$ python -q
>>> import numpy as np
>>> np.set_printoptions(suppress=True, linewidth=140)
>>> m1 = np.load("test5.npy")
>>> m1
array([[ 0.49, -0.05,  0.49,  0.91,  0.19, -0.3 ,  0.09],
       [ 0.24,  0.  , -0.96, -0.24, -0.36,  0.6 ,  0.24],
       [ 0.56, -0.04, -0.28,  0.56, -0.1 ,  0.18,  0.24],
       [-0.8 ,  0.06,  0.26, -0.88,  0.09, -0.17, -0.32],
       [ 1.05, -0.11,  1.19,  2.03,  0.46, -0.73,  0.17],
       [ 0.43, -0.05,  0.73,  0.97,  0.28, -0.45,  0.03],
       [-0.57,  0.05, -0.17, -0.83, -0.07,  0.1 , -0.17]])
>>> r = np.linalg.matrix_rank(m1)
>>> r
np.int64(2)
>>> N = np.linalg.svd(m1)[2][r:].T
>>> np.linalg.matrix_rank(m1.T @ m1), np.linalg.matrix_rank(m1 @ m1.T)
(np.int64(2), np.int64(2))
>>> [int(np.linalg.matrix_rank(np.delete(m1, i, axis=0))) for i in range(7)]
[2, 2, 2, 2, 2, 2, 2]
>>> np.allclose(m1 @ N, 0)
True
>>> N.shape
(7, 5)
>>> out = m1 / np.sqrt((m1 ** 2).mean(axis=1, keepdims=True))
>>> np.linalg.matrix_rank(m1 - m1.mean(axis=1, keepdims=True))
np.int64(2)
>>> np.round(np.linalg.norm(out, axis=1), 3)
array([2.646, 2.646, 2.646, 2.646, 2.646, 2.646, 2.646])
>>> data = np.array([[1, -3, 1, 2, 1, 3],
...     [1, -3, 1, 2, 1, 3],
...     [-1, 1, 3, -2, 3, -3],
...     [3, 2, -2, -3, -1, 3]])
>>> U, s, vt = np.linalg.svd(data)
>>> np.argmax(s[:-1] / (s[1:] + 1e-6)) + 1
np.int64(3)
>>> out = U[:, :3] @ np.diag(s[:3]) @ vt[:3]
>>> np.linalg.matrix_rank(out)
np.int64(3)
>>> r = np.linalg.matrix_rank(data)
>>> r
np.int64(3)
>>> N = np.linalg.svd(data)[2][r:].T
>>> [int(np.linalg.matrix_rank(data[:, :j + 1])) for j in range(6)]
[1, 2, 3, 3, 3, 3]
>>> out = data / np.linalg.norm(data, axis=1, keepdims=True)
>>> G = out @ out.T
>>> round(float(np.degrees(np.arccos(np.clip(G[3, 2], -1, 1)))), 3)
112.158
>>> G[3].round(3)
array([-0.1  , -0.1  , -0.377,  1.   ])
>>> G.round(3)
array([[ 1.   ,  1.   , -0.383, -0.1  ],
       [ 1.   ,  1.   , -0.383, -0.1  ],
       [-0.383, -0.383,  1.   , -0.377],
       [-0.1  , -0.1  , -0.377,  1.   ]])
>>> np.round(np.linalg.norm(out, axis=1), 3)
array([1., 1., 1., 1.])
>>> M = np.array([[-0.8, 0.9, -0.2],
...     [-0.5, 0.1, 0.0],
...     [1.7, -1.8, 1.1],
...     [-0.4, 1.6, 0.5],
...     [-1.2, 0.1, -1.2],
...     [0.7, -0.4, 0.5],
...     [0.1, 0.9, 0.2],
...     [-0.2, -0.9, -1.0],
...     [-1.6, 1.3, 0.5],
...     [-0.2, 0.2, -1.4],
...     [2.5, 1.4, 0.1],
...     [-0.3, 0.0, 0.3],
...     [-1.8, 0.5, -0.7],
...     [1.5, -1.2, 1.8],
...     [0.5, 2.1, 0.6],
...     [-1.9, -0.6, -1.2],
...     [0.9, -0.1, 0.3],
...     [1.7, -0.5, -0.7],
...     [-0.8, -0.8, 0.5],
...     [0.1, 0.1, 0.1],
...     [-0.4, 0.2, -0.8],
...     [-0.1, 0.4, -1.0],
...     [-2.8, 0.1, -0.3],
...     [2.9, -2.5, 0.1],
...     [2.5, 0.2, 1.9],
...     [-1.0, 1.1, -0.6],
...     [-1.1, -0.7, -1.0],
...     [0.9, 0.2, 0.8],
...     [0.7, 0.3, -0.8],
...     [-0.4, -0.6, 0.3]])
>>> M[20] *= 5
>>> M
array([[-0.8,  0.9, -0.2],
       [-0.5,  0.1,  0. ],
       [ 1.7, -1.8,  1.1],
       [-0.4,  1.6,  0.5],
       [-1.2,  0.1, -1.2],
       [ 0.7, -0.4,  0.5],
       [ 0.1,  0.9,  0.2],
       [-0.2, -0.9, -1. ],
       [-1.6,  1.3,  0.5],
       [-0.2,  0.2, -1.4],
       [ 2.5,  1.4,  0.1],
       [-0.3,  0. ,  0.3],
       [-1.8,  0.5, -0.7],
       [ 1.5, -1.2,  1.8],
       [ 0.5,  2.1,  0.6],
       [-1.9, -0.6, -1.2],
       [ 0.9, -0.1,  0.3],
       [ 1.7, -0.5, -0.7],
       [-0.8, -0.8,  0.5],
       [ 0.1,  0.1,  0.1],
       [-2. ,  1. , -4. ],
       [-0.1,  0.4, -1. ],
       [-2.8,  0.1, -0.3],
       [ 2.9, -2.5,  0.1],
       [ 2.5,  0.2,  1.9],
       [-1. ,  1.1, -0.6],
       [-1.1, -0.7, -1. ],
       [ 0.9,  0.2,  0.8],
       [ 0.7,  0.3, -0.8],
       [-0.4, -0.6,  0.3]])
>>> vec = np.array([-2, 5, 1])
>>> target = M @ vec
>>> np.round(np.linalg.lstsq(M, target)[0], 3)
array([-2.,  5.,  1.])
>>> np.round(np.linalg.solve(M.T @ M, M.T @ target), 3)
array([-2.,  5.,  1.])
>>> rng = np.random.default_rng(7465)
>>> target = target + 0.1 * rng.normal(size=30)
>>> target.round(3)
array([  5.826,   1.409, -11.251,   9.181,   1.608,  -3.03 ,   4.502,  -5.044,  10.199,   0.092,   2.046,   0.914,   5.252,  -7.013,
         9.925,  -0.435,  -1.978,  -6.608,  -1.616,   0.472,   5.072,   1.365,   5.707, -18.15 ,  -1.875,   6.939,  -2.229,   0.064,
        -0.529,  -1.94 ])
>>> beta, *_ = np.linalg.lstsq(M, target)
>>> round(float(np.linalg.norm(target - M @ beta)), 3)
0.567
>>> np.round(M.T @ (target - M @ beta), 3) + 0
array([0., 0., 0.])
